$ ipython --no-banner

In [1]: import numpy as np

In [2]: import numpy.linalg as la

In [3]: np.set_printoptions(precision=2, suppress=True, linewidth=140)

In [4]: rd = lambda a: np.round(a, 2) + 0

In [5]: E = np.loadtxt("dump.csv", delimiter=",")

In [6]: E
Out[6]: 
array([[-0.4 , -0.8 ,  1.64,  0.1 ],
       [-0.4 ,  0.1 , -0.12, -0.6 ],
       [-0.2 ,  1.3 , -2.64,  0.4 ],
       [-1.3 ,  2.  , -3.95,  1.9 ],
       [ 1.9 , -1.8 ,  3.54,  0.1 ],
       [ 0.  ,  0.2 , -0.62,  0.4 ],
       [ 0.  , -0.6 ,  1.27,  1.  ],
       [ 1.4 ,  1.2 , -2.27, -0.3 ],
       [ 0.  , -0.5 ,  0.93, -0.1 ],
       [ 0.  ,  0.2 , -0.55, -0.3 ],
       [-0.9 , -0.7 ,  1.39, -1.1 ],
       [-1.2 ,  1.5 , -2.86,  1.2 ],
       [-1.3 ,  0.1 , -0.31, -1.7 ],
       [ 1.  ,  0.6 , -1.44, -0.8 ],
       [-1.  ,  0.7 , -1.29, -0.2 ],
       [-2.  ,  0.  ,  0.14, -0.5 ],
       [-0.6 , -0.3 ,  0.76,  0.  ],
       [-0.3 , -0.9 ,  1.83,  0.5 ],
       [-1.4 , -0.6 ,  0.85, -1.3 ],
       [ 0.8 ,  1.2 , -2.38, -1.7 ],
       [ 0.7 ,  1.7 , -3.28, -0.6 ],
       [-1.5 ,  0.3 , -0.61, -1.7 ],
       [-0.7 ,  0.  , -0.03,  0.6 ],
       [-0.9 ,  1.3 , -2.6 ,  0.1 ]])

In [7]: d = la.norm(E[:, None] - E[None], axis=-1)

In [8]: np.flatnonzero(d[21] < d.mean() / 2)
Out[8]: array([12, 21])

In [9]: d.mean(axis=1).argmax()
Out[9]: np.int64(4)

In [10]: left, sv, Vh = la.svd(E)

In [11]: np.argmax(sv[:-1] / (sv[1:] + 1e-6)) + 1
Out[11]: np.int64(3)

In [12]: B = left[:, :3] @ np.diag(sv[:3]) @ Vh[:3]

In [13]: print(rd(la.norm(E - B, 2)), rd(sv[3]))
0.27 0.27

In [14]: la.matrix_rank(E, rtol=0.05)
Out[14]: np.int64(3)

In [15]: print(rd(np.abs(E - B).max()))
0.12

In [16]: rd(la.norm(E - B) / la.norm(E))
Out[16]: np.float64(0.02)

In [17]: Ac = (E - E.mean(axis=0)) / E.std(axis=0)

In [18]: rd(Ac.std(axis=0))
Out[18]: array([1., 1., 1., 1.])

In [19]: c = la.lstsq(np.delete(Ac, 0, axis=1), Ac[:, 0])[0]

In [20]: print(rd(c))
[-1.06 -0.98  0.03]

In [21]: rd(1 - np.var(Ac[:, 0] - np.delete(Ac, 0, axis=1) @ c))
Out[21]: np.float64(0.01)

In [22]: print(np.abs(c).argmax())
0

In [23]: P = E @ la.solve(E.T @ E, E.T)

In [24]: rd(np.diag(P))
Out[24]: 
array([0.05, 0.05, 0.1 , 0.4 , 0.25, 0.18, 0.08, 0.22, 0.02, 0.07, 0.12, 0.21, 0.21, 0.25, 0.08, 0.24, 0.1 , 0.07, 0.42, 0.29, 0.23, 0.23,
       0.05, 0.1 ])

In [25]: rd(P @ E[:, 3])
Out[25]: 
array([ 0.1, -0.6,  0.4,  1.9,  0.1,  0.4,  1. , -0.3, -0.1, -0.3, -1.1,  1.2, -1.7, -0.8, -0.2, -0.5,  0. ,  0.5, -1.3, -1.7, -0.6, -1.7,
        0.6,  0.1])

In [26]: rng = np.random.default_rng(892)

In [27]: B = E + rng.integers(-2, 3, (24, 3)) @ rng.integers(-2, 3, (3, 4))

In [28]: rd(B)
Out[28]: 
array([[ 5.6 ,  1.2 ,  0.64, -0.9 ],
       [ 7.6 ,  3.1 , -6.12, -6.6 ],
       [ 0.8 ,  4.3 , -2.64,  0.4 ],
       [-3.3 , -2.  , -1.95,  3.9 ],
       [-0.1 , -4.8 ,  6.54,  3.1 ],
       [ 4.  ,  2.2 , -0.62,  0.4 ],
       [-1.  , -1.6 ,  3.27,  3.  ],
       [-2.6 , -0.8 , -2.27, -0.3 ],
       [-3.  ,  0.5 ,  0.93, -0.1 ],
       [ 4.  ,  0.2 ,  2.45,  2.7 ],
       [-0.9 ,  0.3 ,  2.39, -0.1 ],
       [-9.2 , -0.5 , -0.86,  3.2 ],
       [-1.3 ,  3.1 , -2.31, -3.7 ],
       [ 1.  , -0.4 , -2.44, -1.8 ],
       [ 5.  ,  1.7 , -3.29, -2.2 ],
       [ 1.  ,  1.  ,  2.14,  1.5 ],
       [ 0.4 ,  2.7 ,  0.76,  0.  ],
       [-2.3 ,  0.1 , -1.17, -2.5 ],
       [ 1.6 , -0.6 ,  1.85, -0.3 ],
       [ 7.8 ,  4.2 , -5.38, -4.7 ],
       [ 4.7 ,  3.7 , -8.28, -5.6 ],
       [ 4.5 ,  3.3 , -5.61, -6.7 ],
       [ 2.3 ,  1.  , -3.03, -2.4 ],
       [-3.9 ,  0.3 , -4.6 , -1.9 ]])

In [29]: rd(la.svd(B - E, compute_uv=False))
Out[29]: array([25.27, 12.8 ,  6.37,  0.  ])

In [30]: K = np.load("m.npy")

In [31]: K
Out[31]: 
array([[1, 1, 2],
       [1, 7, 0],
       [1, 0, 8],
       [1, 0, 4],
       [1, 0, 6],
       [1, 0, 4],
       [1, 1, 2],
       [1, 0, 6],
       [1, 5, 0],
       [1, 0, 8],
       [1, 7, 0],
       [1, 0, 4],
       [1, 5, 0],
       [1, 0, 6],
       [1, 1, 2],
       [1, 7, 0],
       [1, 1, 2],
       [1, 5, 0],
       [1, 7, 0],
       [1, 1, 2],
       [1, 0, 6],
       [1, 7, 0],
       [1, 0, 8]])

In [32]: def softmax(z):
    ...:     e = np.exp(z - z.max(axis=-1, keepdims=True))
    ...:     return e / e.sum(axis=-1, keepdims=True)
    ...: 

In [33]: rd(softmax(K[22] + 3))
Out[33]: array([0., 0., 1.])

In [34]: rd(softmax(K).sum(axis=1))
Out[34]: array([1., 1., 1., 1., 1., 1., 1., 1., 1., 1., 1., 1., 1., 1., 1., 1., 1., 1., 1., 1., 1., 1., 1.])

In [35]: scores = K @ K.T / np.sqrt(3)

In [36]: softmax(scores).round(6).argmax(axis=1)
Out[36]: array([2, 1, 2, 2, 2, 2, 2, 2, 1, 2, 1, 2, 1, 2, 2, 1, 2, 1, 1, 2, 2, 1, 2])

In [37]: print(rd(softmax(scores)[22] @ K))
[1. 0. 8.]

In [38]: B = K / np.sqrt((K ** 2).mean(axis=1, keepdims=True))

In [39]: rd(la.norm(B, axis=1))
Out[39]: 
array([1.73, 1.73, 1.73, 1.73, 1.73, 1.73, 1.73, 1.73, 1.73, 1.73, 1.73, 1.73, 1.73, 1.73, 1.73, 1.73, 1.73, 1.73, 1.73, 1.73, 1.73, 1.73,
       1.73])

In [40]: rd(K - K.mean(axis=1, keepdims=True))
Out[40]: 
array([[-0.33, -0.33,  0.67],
       [-1.67,  4.33, -2.67],
       [-2.  , -3.  ,  5.  ],
       [-0.67, -1.67,  2.33],
       [-1.33, -2.33,  3.67],
       [-0.67, -1.67,  2.33],
       [-0.33, -0.33,  0.67],
       [-1.33, -2.33,  3.67],
       [-1.  ,  3.  , -2.  ],
       [-2.  , -3.  ,  5.  ],
       [-1.67,  4.33, -2.67],
       [-0.67, -1.67,  2.33],
       [-1.  ,  3.  , -2.  ],
       [-1.33, -2.33,  3.67],
       [-0.33, -0.33,  0.67],
       [-1.67,  4.33, -2.67],
       [-0.33, -0.33,  0.67],
       [-1.  ,  3.  , -2.  ],
       [-1.67,  4.33, -2.67],
       [-0.33, -0.33,  0.67],
       [-1.33, -2.33,  3.67],
       [-1.67,  4.33, -2.67],
       [-2.  , -3.  ,  5.  ]])

In [41]: la.matrix_rank(B) == la.matrix_rank(K)
Out[41]: np.True_

In [42]: la.matrix_rank(K - K.mean(axis=1, keepdims=True))
Out[42]: np.int64(2)

In [43]: B = np.c_[K[:, :2] @ np.array([[0, -2], [2, 1]]), np.array([0, 0, -2, -1, -1, -2, -2, 2, 2, 2, -1, 2, 1, -2, 0, -1, -2, -1, -2, -2, 2, -1, 0])]

In [44]: B
Out[44]: 
array([[ 2, -1,  0],
       [14,  5,  0],
       [ 0, -2, -2],
       [ 0, -2, -1],
       [ 0, -2, -1],
       [ 0, -2, -2],
       [ 2, -1, -2],
       [ 0, -2,  2],
       [10,  3,  2],
       [ 0, -2,  2],
       [14,  5, -1],
       [ 0, -2,  2],
       [10,  3,  1],
       [ 0, -2, -2],
       [ 2, -1,  0],
       [14,  5, -1],
       [ 2, -1, -2],
       [10,  3, -1],
       [14,  5, -2],
       [ 2, -1, -2],
       [ 0, -2,  2],
       [14,  5, -1],
       [ 0, -2,  0]])

In [45]: la.matrix_rank(B)
Out[45]: np.int64(3)

In [46]: la.matrix_rank(np.c_[K, B])
Out[46]: np.int64(4)

In [47]: rd(la.norm(la.qr(K)[0].T @ B, axis=0) ** 2 / ((B ** 2).sum(axis=0) + 1e-12))
Out[47]: array([1. , 1. , 0.1])

In [48]: x = np.array([2, 3, 3])

In [49]: h = np.maximum(B @ x, 0)

In [50]: np.flatnonzero(h > 1e-9)
Out[50]: array([ 0,  1,  8, 10, 12, 14, 15, 17, 18, 21])

In [51]: print(h)
[ 1 43  0  0  0  0  0  0 35  0 40  0 32  0  1 40  0 26 37  0  0 40  0]

In [52]: data = np.loadtxt("case0.csv", delimiter=",")

In [53]: print(rd(data))
[[0.33 0.25 0.17 0.25]
 [0.   0.25 0.   0.75]
 [0.18 0.27 0.27 0.27]
 [0.33 0.33 0.   0.33]]

In [54]: rd(la.det(data.T))
Out[54]: np.float64(-0.01)

In [55]: rd(la.eigvals(data).sum().real)
Out[55]: np.float64(1.19)

In [56]: rd(la.eigvals(data))
Out[56]: array([ 1.  +0.j  , -0.17+0.j  ,  0.18+0.06j,  0.18-0.06j])

In [57]: rd(la.det(data[::-1]))
Out[57]: np.float64(-0.01)

In [58]: print(rd(np.poly(data)))
[ 1.   -1.19  0.16  0.03 -0.01]

In [59]: print(rd(np.kron(np.eye(2, dtype=int), data)))
[[0.33 0.25 0.17 0.25 0.   0.   0.   0.  ]
 [0.   0.25 0.   0.75 0.   0.   0.   0.  ]
 [0.18 0.27 0.27 0.27 0.   0.   0.   0.  ]
 [0.33 0.33 0.   0.33 0.   0.   0.   0.  ]
 [0.   0.   0.   0.   0.33 0.25 0.17 0.25]
 [0.   0.   0.   0.   0.   0.25 0.   0.75]
 [0.   0.   0.   0.   0.18 0.27 0.27 0.27]
 [0.   0.   0.   0.   0.33 0.33 0.   0.33]]

In [60]: lab = rng.permutation(4)

In [61]: lab
Out[61]: array([2, 3, 0, 1])

In [62]: B = data[lab][:, lab]

In [63]: np.allclose(B, data)
Out[63]: False

In [64]: rd(B)
Out[64]: 
array([[0.27, 0.27, 0.18, 0.27],
       [0.  , 0.33, 0.33, 0.33],
       [0.17, 0.25, 0.33, 0.25],
       [0.  , 0.75, 0.  , 0.25]])

In [65]: rd(la.det(B)), rd(la.det(data[lab]))
Out[65]: (np.float64(-0.01), np.float64(-0.01))

In [66]: rd(np.trace(B))
Out[66]: np.float64(1.19)

In [67]: W0 = np.array([[0, 0, 1], [0, 0, 1], [1, 1, 0]])

In [68]: left, sv, Vh = la.svd(W0)

In [69]: vecs = Vh[:(sv > 1e-8).sum()]

In [70]: x = W0[0] + -1 * W0[1] + rng.integers(2) * np.eye(3)[2]

In [71]: x
Out[71]: array([0., 0., 1.])

In [72]: la.matrix_rank(np.vstack([W0, x]))
Out[72]: np.int64(2)

In [73]: np.allclose(vecs.T @ vecs @ x, x)
Out[73]: True

In [74]: rd(la.norm(x - vecs.T @ vecs @ x))
Out[74]: np.float64(0.0)

In [75]: w, vecs = la.eigvalsh(W0)
Traceback (most recent call last):
  Cell In[75], line 1
    w, vecs = la.eigvalsh(W0)
ValueError: too many values to unpack (expected 2)


In [76]: w, vecs = la.eigh(W0)

In [77]: w.sum(), np.trace(W0)
Out[77]: (np.float64(0.0), np.int64(0))

In [78]: rd(vecs @ np.diag(w) @ vecs.T)
Out[78]: 
array([[0., 0., 1.],
       [0., 0., 1.],
       [1., 1., 0.]])

In [79]: (w > 1e-8).sum(), (w < -1e-8).sum()
Out[79]: (np.int64(1), np.int64(1))

In [80]: rd(w)
Out[80]: array([-1.41,  0.  ,  1.41])

In [81]: rd(la.eigvalsh(W0 + 2 * np.eye(3)))
Out[81]: array([0.59, 2.  , 3.41])

In [82]: rd(np.abs(vecs[:, -1]))
Out[82]: array([0.5 , 0.5 , 0.71])

In [83]: rd(la.eigvalsh(W0 @ W0))
Out[83]: array([0., 2., 2.])

In [84]: rd(vecs.T @ vecs)
Out[84]: 
array([[1., 0., 0.],
       [0., 1., 0.],
       [0., 0., 1.]])

In [85]: rd(vecs.T @ W0 @ vecs)
Out[85]: 
array([[-1.41,  0.  ,  0.  ],
       [ 0.  ,  0.  ,  0.  ],
       [ 0.  ,  0.  ,  1.41]])

In [86]: print(np.unique(w.round(6) + 0, return_counts=True)[1])
[1 1 1]

In [87]: rd(la.svd(W0, compute_uv=False))
Out[87]: array([1.41, 1.41, 0.  ])

In [88]: np.abs(vecs[:, -1]).round(6).argmax()
Out[88]: np.int64(2)

In [89]: feats = np.load("w.npy")

In [90]: feats
Out[90]: 
array([[0, 1, 0, 1, 0],
       [1, 0, 0, 1, 0],
       [0, 0, 0, 0, 1],
       [1, 1, 0, 0, 0],
       [0, 0, 1, 0, 0]])

In [91]: O, vecs = la.qr(feats[:, :4])[0], la.qr(feats[:, 4:])[0]

In [92]: sv = la.svd(O.T @ vecs, compute_uv=False)

In [93]: (sv > 0.9).sum()
Out[93]: np.int64(0)

In [94]: rd(la.norm(O @ O.T - vecs @ vecs.T, 2))
Out[94]: np.float64(1.0)

In [95]: sv
Out[95]: array([0.])

In [96]: np.degrees(np.arccos(sv.clip(0, 1)))
Out[96]: array([90.])

In [97]: O, R = la.qr(feats)

In [98]: rd(O)
Out[98]: 
array([[ 0.  ,  0.82,  0.  , -0.58,  0.  ],
       [-0.71, -0.41,  0.  , -0.58,  0.  ],
       [ 0.  ,  0.  ,  0.  ,  0.  , -1.  ],
       [-0.71,  0.41,  0.  ,  0.58,  0.  ],
       [ 0.  ,  0.  , -1.  ,  0.  ,  0.  ]])

In [99]: np.allclose(R.T @ R, feats.T @ feats)
Out[99]: True

In [100]: rd(abs(R[0, 0])), rd(la.norm(feats[:, 0]))
Out[100]: (np.float64(1.41), np.float64(1.41))

In [101]: rd(O @ R)
Out[101]: 
array([[0., 1., 0., 1., 0.],
       [1., 0., 0., 1., 0.],
       [0., 0., 0., 0., 1.],
       [1., 1., 0., 0., 0.],
       [0., 0., 1., 0., 0.]])

In [102]: rd(O.T @ O)
Out[102]: 
array([[1., 0., 0., 0., 0.],
       [0., 1., 0., 0., 0.],
       [0., 0., 1., 0., 0.],
       [0., 0., 0., 1., 0.],
       [0., 0., 0., 0., 1.]])

In [103]: B = feats / la.norm(feats, axis=1, keepdims=True)

In [104]: C2 = B @ B.T

In [105]: (C2 - 2 * np.eye(5)).round(6).argmax(axis=1)
Out[105]: array([1, 0, 0, 0, 0])

In [106]: rd(C2)
Out[106]: 
array([[1. , 0.5, 0. , 0.5, 0. ],
       [0.5, 1. , 0. , 0.5, 0. ],
       [0. , 0. , 1. , 0. , 0. ],
       [0.5, 0.5, 0. , 1. , 0. ],
       [0. , 0. , 0. , 0. , 1. ]])

In [107]: rd(la.norm(B, axis=1))
Out[107]: array([1., 1., 1., 1., 1.])

In [108]: rd(C2[3])
Out[108]: array([0.5, 0.5, 0. , 1. , 0. ])

In [109]: np.argwhere(np.triu(np.abs(C2) > 0.95, 1))
Out[109]: array([], shape=(0, 2), dtype=int64)

In [110]: rd(C2 @ C2)
Out[110]: 
array([[1.5 , 1.25, 0.  , 1.25, 0.  ],
       [1.25, 1.5 , 0.  , 1.25, 0.  ],
       [0.  , 0.  , 1.  , 0.  , 0.  ],
       [1.25, 1.25, 0.  , 1.5 , 0.  ],
       [0.  , 0.  , 0.  , 0.  , 1.  ]])

In [111]: rd(la.det(C2))
Out[111]: np.float64(0.5)

In [112]: (C2 != 0).astype(int)
Out[112]: 
array([[1, 1, 0, 1, 0],
       [1, 1, 0, 1, 0],
       [0, 0, 1, 0, 0],
       [1, 1, 0, 1, 0],
       [0, 0, 0, 0, 1]])

In [113]: lab = rng.integers(0, 2, 5)

In [114]: F = np.triu((lab[:, None] == lab) & (rng.random((5, 5)) < 0.8), 1).astype(int)

In [115]: F += F.T

In [116]: F
Out[116]: 
array([[0, 1, 1, 0, 1],
       [1, 0, 1, 0, 1],
       [1, 1, 0, 0, 1],
       [0, 0, 0, 0, 0],
       [1, 1, 1, 0, 0]])

In [117]: left, sv, Vh = la.svd(F)

In [118]: vecs = Vh[:(sv > 1e-8).sum()]

In [119]: x = F[1] + 5 * F[0] + rng.integers(2) * np.eye(5)[0]

In [120]: x
Out[120]: array([1., 5., 6., 0., 6.])

In [121]: rd(np.diag(vecs.T @ vecs))
Out[121]: array([1., 1., 1., 0., 1.])

In [122]: rd(vecs.T @ vecs)
Out[122]: 
array([[1., 0., 0., 0., 0.],
       [0., 1., 0., 0., 0.],
       [0., 0., 1., 0., 0.],
       [0., 0., 0., 0., 0.],
       [0., 0., 0., 0., 1.]])
